>>> import numpy as np
>>> import numpy.linalg as la
>>> np.set_printoptions(precision=2, suppress=True, linewidth=140, floatmode="fixed")
>>> rd = lambda a: np.round(a, 2) + 0
>>> C = np.array([[9, 0, 7], [0, 9, 8], [9, 4, 8]])
>>> rng = np.random.default_rng(18)
>>> J = (rng.random((34, 3)) < 0.25) @ C
>>> J
array([[ 0,  0,  0],
       [ 9,  0,  7],
       [ 0,  0,  0],
       [ 9,  0,  7],
       [ 0,  0,  0],
       [ 9,  0,  7],
       [ 9,  4,  8],
       [ 9,  4,  8],
       [ 0,  9,  8],
       [ 0,  0,  0],
       [ 0,  0,  0],
       [ 0,  0,  0],
       [ 9, 13, 16],
       [ 9, 13, 16],
       [ 9,  0,  7],
       [ 9, 13, 16],
       [18, 13, 23],
       [ 0,  0,  0],
       [ 0,  9,  8],
       [ 0,  0,  0],
       [ 0,  0,  0],
       [ 0,  0,  0],
       [ 0,  0,  0],
       [ 0,  0,  0],
       [ 9,  0,  7],
       [ 0,  0,  0],
       [ 0,  9,  8],
       [ 0,  9,  8],
       [ 9,  9, 15],
       [18,  4, 15],
       [ 0,  0,  0],
       [ 0,  0,  0],
       [ 9,  9, 15],
       [ 0,  0,  0]])
>>> G = np.cov(J, rowvar=False)
>>> rd(np.corrcoef(J[:, 2], J[:, 1])[0, 1])
np.float64(0.85)
>>> print(G.shape)
(3, 3)
>>> print(rd(G))
[[30.61 11.86 30.37]
 [11.86 24.26 27.71]
 [30.37 27.71 43.52]]
>>> np.argwhere(np.triu(np.abs(np.corrcoef(J.T)) > 0.8, 1))
array([[0, 2],
       [1, 2]])
>>> vec = np.array([3, 2, 2])
>>> J @ vec
array([  0,  41,   0,  41,   0,  41,  51,  51,  34,   0,   0,   0,  85,  85,  41,  85, 126,   0,  34,   0,   0,   0,   0,   0,  41,   0,
        34,  34,  75,  92,   0,   0,  75,   0])
>>> J @ np.eye(3)[2]
array([ 0.00,  7.00,  0.00,  7.00,  0.00,  7.00,  8.00,  8.00,  8.00,  0.00,  0.00,  0.00, 16.00, 16.00,  7.00, 16.00, 23.00,  0.00,  8.00,
        0.00,  0.00,  0.00,  0.00,  0.00,  7.00,  0.00,  8.00,  8.00, 15.00, 15.00,  0.00,  0.00, 15.00,  0.00])
>>> (J * vec).sum(axis=1)
array([  0,  41,   0,  41,   0,  41,  51,  51,  34,   0,   0,   0,  85,  85,  41,  85, 126,   0,  34,   0,   0,   0,   0,   0,  41,   0,
        34,  34,  75,  92,   0,   0,  75,   0])
>>> J * vec
array([[ 0,  0,  0],
       [27,  0, 14],
       [ 0,  0,  0],
       [27,  0, 14],
       [ 0,  0,  0],
       [27,  0, 14],
       [27,  8, 16],
       [27,  8, 16],
       [ 0, 18, 16],
       [ 0,  0,  0],
       [ 0,  0,  0],
       [ 0,  0,  0],
       [27, 26, 32],
       [27, 26, 32],
       [27,  0, 14],
       [27, 26, 32],
       [54, 26, 46],
       [ 0,  0,  0],
       [ 0, 18, 16],
       [ 0,  0,  0],
       [ 0,  0,  0],
       [ 0,  0,  0],
       [ 0,  0,  0],
       [ 0,  0,  0],
       [27,  0, 14],
       [ 0,  0,  0],
       [ 0, 18, 16],
       [ 0, 18, 16],
       [27, 18, 30],
       [54,  8, 30],
       [ 0,  0,  0],
       [ 0,  0,  0],
       [27, 18, 30],
       [ 0,  0,  0]])
>>> Ac = J - J.mean(axis=0)
>>> left, sig, VT = la.svd(Ac, full_matrices=False)
>>> la.matrix_rank(Ac)
np.int64(3)
>>> np.abs(left[:, 0]).argmax()
np.int64(16)
>>> np.abs(VT[0]).argmax()
np.int64(2)
>>> (np.sign(left[:, 0]) == np.sign(left[0, 0])).astype(int)
array([1, 0, 1, 0, 1, 0, 0, 0, 0, 1, 1, 1, 0, 0, 0, 0, 0, 1, 0, 1, 1, 1, 1, 1, 0, 1, 0, 0, 0, 0, 1, 1, 0, 1])
>>> print(rd(Ac.mean(axis=0)))
[0.00 0.00 0.00]
>>> rd((sig ** 2).sum() ** 2 / (sig ** 4).sum())
np.float64(1.37)
>>> np.searchsorted(np.cumsum(sig ** 2) / (sig ** 2).sum(), 0.9) + 1
np.int64(2)
>>> Ac = (J - J.mean(axis=0)) / J.std(axis=0)
>>> rd(Ac.std(axis=0))
array([1.00, 1.00, 1.00])
>>> beta = la.lstsq(np.delete(Ac, 0, axis=1), Ac[:, 0])[0]
>>> rd(beta)
array([-1.01,  1.69])
>>> rd(1 - np.var(Ac[:, 0] - np.delete(Ac, 0, axis=1) @ beta))
np.float64(0.97)
>>> lab = J[:, 0] > np.median(J[:, 0])
>>> u = J[lab].mean(axis=0) - J[~lab].mean(axis=0)
>>> lab.astype(int)
array([0, 1, 0, 1, 0, 1, 1, 1, 0, 0, 0, 0, 1, 1, 1, 1, 1, 0, 0, 0, 0, 0, 0, 0, 1, 0, 0, 0, 1, 1, 0, 0, 1, 0])
>>> rd(u)
array([10.29,  4.06, 10.33])
>>> print(((J - J.mean(axis=0)) @ u > 0).astype(int))
[0 1 0 1 0 1 1 1 1 0 0 0 1 1 1 1 1 0 1 0 0 0 0 0 1 0 1 1 1 1 0 0 1 0]
>>> E = np.load("m.npy")
>>> print(E)
[[0 0 0 0 0 0 0 2 0 2 0 1]
 [0 0 0 0 0 0 0 0 0 2 0 2]
 [0 0 2 0 0 1 0 0 0 0 2 0]
 [1 1 0 0 2 0 0 2 0 0 0 0]
 [0 1 0 2 2 0 0 2 0 0 0 2]
 [0 0 1 0 0 2 1 0 0 0 0 0]
 [0 0 2 0 0 2 2 0 1 0 2 0]
 [2 0 0 1 0 0 0 0 0 0 0 1]
 [0 0 1 0 0 2 2 0 1 0 2 0]
 [2 0 0 1 0 0 0 1 0 1 0 0]
 [0 0 2 0 0 1 1 0 1 0 2 0]
 [2 2 0 0 2 0 0 1 0 1 0 2]]
>>> # 2 groups of indices that never mix
>>> blk = np.stack([E, -3 * E, E[::-1]])
>>> np.einsum("bij,cij->bc", blk, blk)
array([[ 132, -396,   36],
       [-396, 1188, -108],
       [  36, -108,  132]])
>>> rd(la.norm(blk, axis=(1, 2)))
array([11.49, 34.47, 11.49])
>>> blk.sum(axis=0)
array([[ 2,  2,  0,  0,  2,  0,  0, -3,  0, -3,  0,  0],
       [ 0,  0,  2,  0,  0,  1,  1,  0,  1, -4,  2, -4],
       [ 2,  0, -4,  1,  0, -2,  0,  1,  0,  1, -4,  0],
       [-2, -2,  1,  0, -4,  2,  2, -4,  1,  0,  2,  0],
       [ 2, -2,  0, -3, -4,  0,  0, -4,  0,  0,  0, -3],
       [ 0,  0,  0,  0,  0, -2,  0,  0,  1,  0,  2,  0],
       [ 0,  0, -3,  0,  0, -2, -3,  0, -2,  0, -4,  0],
       [-4,  1,  0,  0,  2,  0,  0,  2,  0,  0,  0,  0],
       [ 1,  1, -2,  0,  2, -4, -4,  2, -2,  0, -4,  0],
       [-4,  0,  2, -2,  0,  1,  0, -2,  0, -2,  2,  0],
       [ 0,  0, -4,  0,  0, -2, -2,  0, -2,  2, -4,  2],
       [-4, -4,  0,  0, -4,  0,  0,  0,  0,  0,  0, -3]])
>>> la.matrix_rank(blk)
array([12, 12, 12])
>>> print(blk.shape)
(3, 12, 12)
